$ ipython --no-banner

In [1]: import numpy as np

In [2]: import numpy.linalg as la

In [3]: np.set_printoptions(suppress=True, linewidth=140)

In [4]: tidy = lambda a: np.round(a, 3) + 0

In [5]: A = np.loadtxt("x.csv", delimiter=",")

In [6]: A
Out[6]: 
array([[ 0.923, -3.264, -9.109, -8.202, -4.868,  7.894,  2.254],
       [ 1.487, -3.051, -8.425, -8.032, -4.973,  7.895,  1.661],
       [ 0.8  , -2.893, -9.09 , -7.79 , -5.268,  8.016,  1.553],
       [ 0.816, -3.043, -8.471, -8.173, -4.906,  8.033,  1.738],
       [ 1.249, -3.143, -8.438, -7.995, -4.979,  7.594,  2.293],
       [ 0.762, -3.356, -9.118, -7.742, -4.714,  8.115,  2.413],
       [ 0.927, -2.811, -9.785, -8.299, -5.173,  8.119,  1.918],
       [ 3.962, -0.922,  2.12 , -1.544, -2.868,  5.66 , -1.999],
       [ 4.526, -1.314,  2.017, -1.361, -3.125,  6.42 , -2.318],
       [ 3.527, -1.114,  1.708, -1.558, -3.227,  6.033, -1.683],
       [ 4.098, -1.032,  1.669, -1.999, -3.338,  5.886, -2.192],
       [ 4.173, -0.778,  2.163, -1.802, -3.093,  5.77 , -2.156],
       [ 4.131, -1.581,  2.367, -1.979, -3.119,  5.636, -2.302],
       [ 3.676, -0.558,  2.241, -2.072, -3.203,  5.824, -2.128],
       [-4.011,  4.303,  0.818,  3.922, -2.269,  2.206, -2.479],
       [-3.954,  3.94 ,  1.067,  4.088, -2.503,  1.85 , -3.041],
       [-4.064,  3.883,  0.638,  4.083, -1.884,  1.785, -2.951],
       [-4.015,  3.523,  1.025,  4.328, -2.161,  1.205, -3.48 ],
       [-4.238,  3.676,  1.692,  3.56 , -2.079,  2.312, -2.799],
       [-3.702,  3.847,  1.161,  4.023, -1.948,  2.227, -2.781],
       [-4.113,  3.765,  0.841,  3.896, -1.991,  2.308, -3.023]])

In [7]: cen = A - A.mean(axis=0)

In [8]: evecs = la.svd(cen)[2][:3]

In [9]: B = cen - cen @ evecs.T @ evecs

In [10]: tidy(np.diag(evecs.T @ evecs))
Out[10]: array([0.655, 0.265, 0.849, 0.44 , 0.044, 0.312, 0.434])

In [11]: B = np.array([[1, 3], [1, 2], [1, 2], [3, 3], [2, 0], [1, 1], [2, 5]])

In [12]: tidy(np.einsum("ij->j", A))
Out[12]: array([  6.96 ,  -1.923, -40.909, -40.648, -71.689, 110.788, -21.502])

In [13]: cen = (A - A.mean(axis=0)) / A.std(axis=0)

In [14]: print(np.argwhere(np.abs(cen) > 2))
[]

In [15]: beta = la.lstsq(np.delete(cen, 1, axis=1), cen[:, 1])[0]

In [16]: print(tidy(1 - np.var(cen[:, 1] - np.delete(cen, 1, axis=1) @ beta)))
0.992

In [17]: tidy(beta)
Out[17]: array([-0.5  ,  0.282,  0.618, -0.159,  0.043, -0.01 ])

In [18]: np.abs(beta).argmax()
Out[18]: np.int64(2)
